In [1]: import numpy as np

In [2]: np.set_printoptions(precision=3, suppress=True, linewidth=120, sign=" ")

In [3]: feats = np.load("x.npy")

In [4]: feats
Out[4]: 
array([[-3, -4, -5, -1,  1, -3,  4,  5],
       [ 0,  2,  2, -2, -3,  2,  4,  3],
       [ 0,  0,  5, -5,  4, -1,  0,  1],
       [ 0,  0,  0, -3,  3, -1,  0,  0],
       [ 0,  0,  0,  0, -5, -4,  1, -4],
       [ 0,  0,  0,  0,  0,  2, -5,  1],
       [ 0,  0,  0,  0,  0,  0, -1, -2],
       [ 0,  0,  0,  0,  0,  0,  0,  3]])

In [5]: x = np.array([4, 2, 3, 0, 6, 8, 8, 0])

In [6]: h = np.maximum(feats @ x, 0)

In [7]: h
Out[7]: array([  0,  40,  31,  10,   0,   0,   0,   0])

In [8]: np.tanh(feats @ x)
Out[8]: array([-1.,  1.,  1.,  1., -1., -1., -1.,  0.])

In [9]: np.flatnonzero(h > 1e-9)
Out[9]: array([ 1,  2,  3])

In [10]: print(feats.T @ h)
[   0   80  235 -265   34   39  160  151]

In [11]: th = np.radians(120)

In [12]: R = np.eye(8)

In [13]: R[0, 0] = R[3, 3] = np.cos(th)

In [14]: R[0, 3], R[3, 0] = -np.sin(th), np.sin(th)

In [15]: R
Out[15]: 
array([[-0.5  ,  0.   ,  0.   , -0.866,  0.   ,  0.   ,  0.   ,  0.   ],
       [ 0.   ,  1.   ,  0.   ,  0.   ,  0.   ,  0.   ,  0.   ,  0.   ],
       [ 0.   ,  0.   ,  1.   ,  0.   ,  0.   ,  0.   ,  0.   ,  0.   ],
       [ 0.866,  0.   ,  0.   , -0.5  ,  0.   ,  0.   ,  0.   ,  0.   ],
       [ 0.   ,  0.   ,  0.   ,  0.   ,  1.   ,  0.   ,  0.   ,  0.   ],
       [ 0.   ,  0.   ,  0.   ,  0.   ,  0.   ,  1.   ,  0.   ,  0.   ],
       [ 0.   ,  0.   ,  0.   ,  0.   ,  0.   ,  0.   ,  1.   ,  0.   ],
       [ 0.   ,  0.   ,  0.   ,  0.   ,  0.   ,  0.   ,  0.   ,  1.   ]])

In [16]: M2 = feats @ R.T

In [17]: np.linalg.svd(feats, compute_uv=False), np.linalg.svd(M2, compute_uv=False)
Out[17]: 
(array([ 10.758,   9.855,   7.846,   6.957,   3.577,   1.961,   1.242,   0.054]),
 array([ 10.758,   9.855,   7.846,   6.957,   3.577,   1.961,   1.242,   0.054]))

In [18]: print(np.allclose(feats @ feats.T, M2 @ M2.T))
True
